% ipython --no-banner

In [1]: import numpy as np

In [2]: from numpy import linalg as LA

In [3]: np.set_printoptions(precision=3, suppress=True, linewidth=200, sign=" ")

In [4]: def rd(a):
   ...:     return np.round(a, 3) + 0
   ...: 

In [5]: O, _ = LA.qr(np.array([[0.9, 0.3, -1.5], [0.0, 0.1, -0.1], [0.6, -0.7, 1.2]]))

In [6]: vecs, _ = LA.qr(np.array([[-0.9, 0.5, 2.0], [-1.0, -0.5, -0.6], [0.4, 0.8, 1.4]]))

In [7]: sigma = 20 * 0.7 ** np.arange(3)

In [8]: mat = O[:, :3] * sigma @ vecs[:3]

In [9]: print(rd(mat))
[[15.95  -8.942  1.528]
 [ 4.089  7.365  5.181]
 [-0.805 -9.901 12.604]]

In [10]: print(rd(mat[2] @ mat[1]))
-10.912

In [11]: print(rd(LA.norm(mat) ** 2 / LA.norm(mat, 2) ** 2))
1.73

In [12]: print(LA.norm(mat, axis=1).argmax())
0

In [13]: print(rd(LA.norm(mat, 2)))
20.0

In [14]: print(rd(LA.norm(mat, axis=1)))
[ 18.349   9.889  16.049]

In [15]: print(rd(LA.norm(mat[2], 1)), rd(LA.norm(mat[2], np.inf)))
23.311 12.604

In [16]: print(rd(LA.norm(mat[2] - mat[1])))
19.421

In [17]: vec = np.array([2, 0, 2])

In [18]: a = np.maximum(mat @ vec, 0)

In [19]: print(rd(mat * (a > 1e-9)[:, None]))
[[15.95  -8.942  1.528]
 [ 4.089  7.365  5.181]
 [-0.805 -9.901 12.604]]

In [20]: print(rd(np.tanh(mat @ vec)))
[ 1.  1.  1.]

In [21]: print(rd(a))
[ 34.956  18.538  23.599]

In [22]: data = np.array([[2, 2, 1], [0, 0, 0], [0, 2, 1], [1, 1, 1], [0, 2, 0]])

In [23]: data[-1] = data[0] + 4 * data[1]

In [24]: print(data)
[[ 2  2  1]
 [ 0  0  0]
 [ 0  2  1]
 [ 1  1  1]
 [ 2  2  1]]

In [25]: # rows 0 and 4 are equal

In [26]: O = data.astype(float).copy()

In [27]: for j in range(3):
    ...:     O[:, j] -= O[:, :j] @ (O[:, :j].T @ O[:, j])
    ...:     O[:, j] /= LA.norm(O[:, j])
    ...: 

In [28]: print(rd(O.T @ O))
[[ 1.  0.  0.]
 [ 0.  1.  0.]
 [ 0.  0.  1.]]

In [29]: print(rd(O.T @ data))
[[ 3.     3.     1.667]
 [ 0.     2.     1.   ]
 [ 0.     0.     0.471]]

In [30]: print(rd(O))
[[ 0.667  0.    -0.236]
 [ 0.     0.     0.   ]
 [ 0.     1.     0.   ]
 [ 0.333  0.     0.943]
 [ 0.667  0.    -0.236]]
